$ python -q
>>> import numpy as np
>>> np.set_printoptions(precision=3, suppress=True, linewidth=160)
>>> def rd(a):
...     return np.round(a, 3) + 0
... 
>>> F = np.loadtxt("layer0.csv", delimiter=",")
>>> F
array([[-0.207, -0.02 , -0.446,  0.485],
       [ 1.   , -0.94 ,  1.   ,  0.544],
       [-0.989,  0.84 , -0.997, -0.91 ],
       [-1.   ,  0.977, -1.   , -0.972],
       [-1.   ,  0.982, -1.   , -1.   ],
       [-0.923,  0.273, -0.994,  0.933],
       [ 0.07 ,  0.414,  0.735, -0.988],
       [-0.831,  0.31 , -0.96 ,  0.551],
       [-1.   ,  0.956, -1.   , -0.572],
       [-0.912,  0.119, -0.995,  0.984],
       [-0.558,  0.04 , -0.851,  0.778]])
>>> proj = F @ np.linalg.solve(F.T @ F, F.T)
>>> rd(np.trace(proj))
np.float64(4.0)
>>> rd(proj @ F[:, 1])
array([-0.02 , -0.94 ,  0.84 ,  0.977,  0.982,  0.273,  0.414,  0.31 ,  0.956,  0.119,  0.04 ])
>>> rd(np.diag(proj))
array([0.154, 0.35 , 0.531, 0.249, 0.263, 0.391, 0.808, 0.16 , 0.377, 0.542, 0.174])
>>> B = np.c_[F[:, :1] @ np.array([[1]]), np.array([2, 3, 5, 5, 0, 2, 0, 0, 1, 2, 1])]
>>> B
array([[-0.207,  2.   ],
       [ 1.   ,  3.   ],
       [-0.989,  5.   ],
       [-1.   ,  5.   ],
       [-1.   ,  0.   ],
       [-0.923,  2.   ],
       [ 0.07 ,  0.   ],
       [-0.831,  0.   ],
       [-1.   ,  1.   ],
       [-0.912,  2.   ],
       [-0.558,  1.   ]])
>>> rd(np.linalg.norm(np.linalg.qr(F)[0].T @ B, axis=0) ** 2 / ((B ** 2).sum(axis=0) + 1e-12))
array([1.   , 0.515])
>>> np.linalg.matrix_rank(np.c_[F, B])
np.int64(5)
>>> feats = np.array([[2, 4], [-1, 3], [-2, -5], [-2, 0], [4, -2]])
>>> feats
array([[ 2,  4],
       [-1,  3],
       [-2, -5],
       [-2,  0],
       [ 4, -2]])
>>> B = np.c_[feats[:, :1] @ np.array([[5]]), np.array([3, -1, -2, 3, 0])]
>>> B
array([[ 10,   3],
       [ -5,  -1],
       [-10,  -2],
       [-10,   3],
       [ 20,   0]])
>>> rd(np.linalg.lstsq(feats, B[:, 0])[0])
array([5., 0.])
>>> np.linalg.matrix_rank(B)
np.int64(2)
>>> rd(np.linalg.norm(np.linalg.qr(feats)[0].T @ B, axis=0) ** 2 / ((B ** 2).sum(axis=0) + 1e-12))
array([1.   , 0.301])
>>> np.linalg.matrix_rank(np.c_[feats, B])
np.int64(3)
>>> rd(np.linalg.norm(B - feats @ np.linalg.lstsq(feats, B)[0], axis=0))
array([0.   , 4.011])
>>> proj = B @ np.linalg.solve(B.T @ B, B.T)
>>> rd(proj @ B[:, 0])
array([ 10.,  -5., -10., -10.,  20.])
>>> rd((np.eye(5) - proj) @ B)
array([[0., 0.],
       [0., 0.],
       [0., 0.],
       [0., 0.],
       [0., 0.]])
>>> np.linalg.matrix_rank(np.eye(5) - proj)
np.int64(3)
>>> C2 = feats.T @ feats
>>> rd(np.linalg.eigvalsh(C2)[::-1])
array([55.827, 27.173])
>>> np.trace(C2), (feats ** 2).sum()
(np.int64(83), np.int64(83))
>>> C2
array([[29,  7],
       [ 7, 54]])
>>> rd(np.linalg.svd(feats, compute_uv=False) ** 2)
array([55.827, 27.173])
>>> X = np.array([[0, 0, 0, 0], [0, -1, 0, 0], [0, 0, -1, 0], [0, 0, 0, 1]])
>>> X
array([[ 0,  0,  0,  0],
       [ 0, -1,  0,  0],
       [ 0,  0, -1,  0],
       [ 0,  0,  0,  1]])
>>> # symmetric
>>> w, V = np.linalg.eigh(X)
>>> V.T @ V
array([[1., 0., 0., 0.],
       [0., 1., 0., 0.],
       [0., 0., 1., 0.],
       [0., 0., 0., 1.]])
>>> np.abs(V[:, -1])
array([0., 0., 0., 1.])
>>> w
array([-1., -1.,  0.,  1.])
>>> rd(np.linalg.eigvalsh(X @ X))
array([0., 1., 1., 1.])
>>> (w > 1e-8).sum(), (w < -1e-8).sum()
(np.int64(1), np.int64(2))
>>> rd(np.linalg.eigvalsh(X + 2 * np.eye(4)))
array([1., 1., 2., 3.])
>>> [round(float(np.linalg.det(X[:i, :i])), 2) + 0 for i in range(1, 5)]
[0.0, 0.0, 0.0, 0.0]
>>> np.abs(np.diag(np.linalg.qr(X)[1])) > 1e-9
array([False,  True,  True,  True])
>>> rd(np.trace(np.linalg.pinv(X) @ X))
np.float64(3.0)
>>> np.unique(X.round(6), axis=0).shape
(4, 4)
>>> A = np.load("m.npy")
>>> A
array([[ 1.79 , -0.922, -1.854],
       [ 1.23 , -0.614, -1.218],
       [ 0.585, -0.282, -0.601],
       [ 0.595, -0.288, -0.565],
       [ 1.214, -0.595, -1.195],
       [ 0.592, -0.312, -0.613],
       [ 0.603, -0.268, -0.598],
       [ 0.024,  0.002,  0.   ],
       [ 0.017, -0.004,  0.021],
       [ 0.022, -0.008,  0.023],
       [ 0.006,  0.012,  0.001],
       [ 1.21 , -0.581, -1.2  ],
       [ 0.622, -0.35 , -0.654]])
>>> Uu, sig, vt = np.linalg.svd(A)
>>> rd(sig)
array([4.631, 0.077, 0.048])
>>> B = Uu[:, :1] @ np.diag(sig[:1]) @ vt[:1]
>>> rd(np.abs(A - B).max())
np.float64(0.028)
>>> np.linalg.matrix_rank(B)
np.int64(1)
>>> np.linalg.matrix_rank(A, rtol=0.05)
np.int64(1)
>>> rd(np.linalg.norm(A - B) / np.linalg.norm(A))
np.float64(0.02)
>>> C2 = np.cov(A, rowvar=False)
>>> rd(A.std(axis=0))
array([0.547, 0.279, 0.564])
>>> rd(np.corrcoef(A.T))
array([[ 1.   , -0.998, -0.999],
       [-0.998,  1.   ,  0.999],
       [-0.999,  0.999,  1.   ]])
>>> np.argsort(-A.std(axis=0).round(6), kind="stable")
array([2, 0, 1])
>>> np.median(A, axis=0)
array([ 0.595, -0.288, -0.601])
>>> np.argwhere(np.triu(np.abs(np.corrcoef(A.T)) > 0.8, 1))
array([[0, 1],
       [0, 2],
       [1, 2]])
>>> rd(np.polyfit(A[:, 1], A[:, 2], 1))
array([2.021, 0.004])
>>> rd(np.linalg.eigvalsh(C2)[::-1])
array([0.752, 0.   , 0.   ])
>>> E = np.load("w.npy")
>>> E
array([[ 4,  8,  6,  6,  6],
       [ 8, 12, 10, 10, 10],
       [ 8, 12, 10, 10, 10]])
>>> B = E / np.sqrt((E ** 2).mean(axis=1, keepdims=True))
>>> np.linalg.matrix_rank(E - E.mean(axis=1, keepdims=True))
np.int64(1)
>>> np.linalg.matrix_rank(B) == np.linalg.matrix_rank(E)
np.True_
>>> rd(np.linalg.norm(B, axis=1))
array([2.236, 2.236, 2.236])
>>> E - E.mean(axis=1, keepdims=True)
array([[-2.,  2.,  0.,  0.,  0.],
       [-2.,  2.,  0.,  0.,  0.],
       [-2.,  2.,  0.,  0.,  0.]])
>>> Uu, sig, vt = np.linalg.svd(E)
>>> np.argmax(sig[:-1] / (sig[1:] + 1e-6)) + 1
np.int64(2)
>>> B = Uu[:, :2] @ np.diag(sig[:2]) @ vt[:2]
>>> rd(B)
array([[ 4.,  8.,  6.,  6.,  6.],
       [ 8., 12., 10., 10., 10.],
       [ 8., 12., 10., 10., 10.]])
>>> rd(np.linalg.norm(E - B, 2)), rd(sig[2])
(np.float64(0.0), np.float64(0.0))
>>> rd(np.abs(E - B).max())
np.float64(0.0)
>>> np.linalg.lstsq(B[:-1].T, B[-1])[2]
np.int32(2)
>>> np.unique(B.round(6), axis=0).shape
(2, 5)
>>> np.unique(E.round(6), axis=0).shape
(2, 5)
>>> np.abs(np.diag(np.linalg.qr(E)[1])) > 1e-9
array([ True,  True, False])
>>> np.linalg.lstsq(E[:-1].T, E[-1])[2]
np.int32(2)
>>> np.allclose(E[:-1].T @ np.linalg.lstsq(E[:-1].T, E[-1])[0], E[-1])
True
>>> rd(np.trace(np.linalg.pinv(E) @ E))
np.float64(2.0)
>>> r0 = np.array([1, -1, -1])
>>> np.array([np.convolve(row, r0, "same") for row in E])
array([[  4,  -6,  -8,  -6, -12],
       [  4, -10, -12, -10, -20],
       [  4, -10, -12, -10, -20]])
>>> np.polyval(r0, E[0])
array([11, 55, 29, 29, 29])
>>> np.correlate(E[0], E[2], "full")
array([ 40, 120, 180, 248, 308, 256, 180, 120,  48])
>>> B = np.array([[-2, 1, 2, 2, -1], [2, -2, -1, 2, 1]])
>>> K = B.T @ B
>>> K
array([[ 8, -6, -6,  0,  4],
       [-6,  5,  4, -2, -3],
       [-6,  4,  5,  2, -3],
       [ 0, -2,  2,  8,  0],
       [ 4, -3, -3,  0,  2]])
>>> proj = np.triu(np.array([[2, 0, 1, 0, 2],
...     [0, 1, 1, 1, 0],
...     [2, 1, 2, 2, 2],
...     [2, 0, 2, 1, 1],
...     [1, 1, 2, 1, 0]]), 1) + np.eye(5)
>>> B = proj @ K @ np.linalg.inv(proj)
>>> np.trace(B), np.trace(K)
(np.float64(28.0), np.int64(28))
>>> rd(np.linalg.det(B))
np.float64(0.0)
>>> np.linalg.matrix_rank(B)
np.int64(2)
>>> B
array([[ 10.,  -8.,  -9.,  28., -25.],
       [-12.,   7.,  16., -31.,  17.],
       [  2.,  -6.,   7.,  10., -27.],
       [  4.,  -5.,   0.,  13., -19.],
       [  4.,  -3.,  -4.,  11.,  -9.]])
>>> rng = np.random.default_rng(68)
>>> z = rng.permutation(5)
>>> z
array([4, 1, 0, 2, 3])
>>> B = K[z][:, z]
>>> np.allclose(B, K)
False
>>> B
array([[ 2, -3,  4, -3,  0],
       [-3,  5, -6,  4, -2],
       [ 4, -6,  8, -6,  0],
       [-3,  4, -6,  5,  2],
       [ 0, -2,  0,  2,  8]])
>>> np.trace(B)
np.int64(28)
>>> rd(np.trace(np.linalg.pinv(K) @ K))
np.float64(2.0)
>>> np.allclose(K[:-1].T @ np.linalg.lstsq(K[:-1].T, K[-1])[0], K[-1])
True
>>> np.linalg.lstsq(K[:-1].T, K[-1])[2]
np.int32(2)
>>> np.abs(np.diag(np.linalg.qr(K)[1])) > 1e-9
array([ True,  True, False, False, False])
>>> data = np.loadtxt("data.csv", delimiter=",")
>>> data
array([[3., 1., 0., 0., 0.],
       [0., 3., 1., 0., 0.],
       [0., 0., 3., 1., 0.],
       [0., 0., 0., 3., 1.],
       [0., 0., 0., 0., 3.]])
>>> B = np.linalg.inv(data)
>>> rd(np.linalg.inv(B))
array([[3., 1., 0., 0., 0.],
       [0., 3., 1., 0., 0.],
       [0., 0., 3., 1., 0.],
       [0., 0., 0., 3., 1.],
       [0., 0., 0., 0., 3.]])
>>> rd(np.linalg.det(data) * B)
array([[ 81., -27.,   9.,  -3.,   1.],
       [  0.,  81., -27.,   9.,  -3.],
       [  0.,   0.,  81., -27.,   9.],
       [  0.,   0.,   0.,  81., -27.],
       [  0.,   0.,   0.,   0.,  81.]])
>>> rd(np.linalg.det(data) * np.linalg.det(B))
np.float64(1.0)
